% ipython --no-banner

In [1]: import numpy as np

In [2]: np.set_printoptions(precision=2, suppress=True, linewidth=120, legacy="1.25")

In [3]: tidy = lambda a: np.round(a, 2) + 0

In [4]: r0 = np.array([-1, -1, 2, 1, 1, 0, 1, 2, -2, -2, -1])

In [5]: g = np.array([6, 9, 7, 7, 4, 2, 5, 9, 0])

In [6]: data = r0[:, None] + g[None, :]

In [7]: data
Out[7]: 
array([[ 5,  8,  6,  6,  3,  1,  4,  8, -1],
       [ 5,  8,  6,  6,  3,  1,  4,  8, -1],
       [ 8, 11,  9,  9,  6,  4,  7, 11,  2],
       [ 7, 10,  8,  8,  5,  3,  6, 10,  1],
       [ 7, 10,  8,  8,  5,  3,  6, 10,  1],
       [ 6,  9,  7,  7,  4,  2,  5,  9,  0],
       [ 7, 10,  8,  8,  5,  3,  6, 10,  1],
       [ 8, 11,  9,  9,  6,  4,  7, 11,  2],
       [ 4,  7,  5,  5,  2,  0,  3,  7, -2],
       [ 4,  7,  5,  5,  2,  0,  3,  7, -2],
       [ 5,  8,  6,  6,  3,  1,  4,  8, -1]])

In [8]: np.allclose(data[:-1].T @ np.linalg.lstsq(data[:-1].T, data[-1])[0], data[-1])
Out[8]: True

In [9]: np.unique(data.round(6), axis=0).shape
Out[9]: (5, 9)

In [10]: print(np.abs(np.diag(np.linalg.qr(data)[1])) > 1e-9)
[ True  True False False False False False False False]

In [11]: print(tidy(data @ np.linalg.pinv(data) @ data))
[[ 5.  8.  6.  6.  3.  1.  4.  8. -1.]
 [ 5.  8.  6.  6.  3.  1.  4.  8. -1.]
 [ 8. 11.  9.  9.  6.  4.  7. 11.  2.]
 [ 7. 10.  8.  8.  5.  3.  6. 10.  1.]
 [ 7. 10.  8.  8.  5.  3.  6. 10.  1.]
 [ 6.  9.  7.  7.  4.  2.  5.  9.  0.]
 [ 7. 10.  8.  8.  5.  3.  6. 10.  1.]
 [ 8. 11.  9.  9.  6.  4.  7. 11.  2.]
 [ 4.  7.  5.  5.  2.  0.  3.  7. -2.]
 [ 4.  7.  5.  5.  2.  0.  3.  7. -2.]
 [ 5.  8.  6.  6.  3.  1.  4.  8. -1.]]

In [12]: Uu, sig, Vt = np.linalg.svd(data)

In [13]: V = Vt[:(sig > 1e-8).sum()]

In [14]: rng = np.random.default_rng(685)

In [15]: x = data[5] + 2 * data[1] + rng.integers(2) * np.eye(9)[8]

In [16]: print(x)
[16. 25. 19. 19. 10.  4. 13. 25. -1.]

In [17]: tidy(np.diag(V.T @ V))
Out[17]: array([0.12, 0.28, 0.14, 0.14, 0.14, 0.27, 0.11, 0.28, 0.51])

In [18]: print(np.linalg.matrix_rank(np.vstack([data, x])))
3

In [19]: np.allclose(V.T @ V @ x, x)
Out[19]: False

In [20]: rank = np.linalg.matrix_rank(data)

In [21]: print(rank)
2

In [22]: ns = np.linalg.svd(data)[2][rank:].T

In [23]: np.linalg.matrix_rank(data.T @ data), np.linalg.matrix_rank(data @ data.T)
Out[23]: (2, 2)

In [24]: [int(np.linalg.matrix_rank(np.delete(data, i, axis=0))) for i in range(11)]
Out[24]: [2, 2, 2, 2, 2, 2, 2, 2, 2, 2, 2]

In [25]: Uu, sig, Vt = np.linalg.svd(data, full_matrices=False)

In [26]: tidy(Vt @ Vt.T)
Out[26]: 
array([[1., 0., 0., 0., 0., 0., 0., 0., 0.],
       [0., 1., 0., 0., 0., 0., 0., 0., 0.],
       [0., 0., 1., 0., 0., 0., 0., 0., 0.],
       [0., 0., 0., 1., 0., 0., 0., 0., 0.],
       [0., 0., 0., 0., 1., 0., 0., 0., 0.],
       [0., 0., 0., 0., 0., 1., 0., 0., 0.],
       [0., 0., 0., 0., 0., 0., 1., 0., 0.],
       [0., 0., 0., 0., 0., 0., 0., 1., 0.],
       [0., 0., 0., 0., 0., 0., 0., 0., 1.]])

In [27]: print(tidy(np.abs(Vt[0])))
[0.33 0.48 0.38 0.38 0.22 0.12 0.27 0.48 0.02]

In [28]: (sig > 1e-8).sum()
Out[28]: 2

In [29]: tidy(sig)
Out[29]: array([62.51,  6.43,  0.  ,  0.  ,  0.  ,  0.  ,  0.  ,  0.  ,  0.  ])
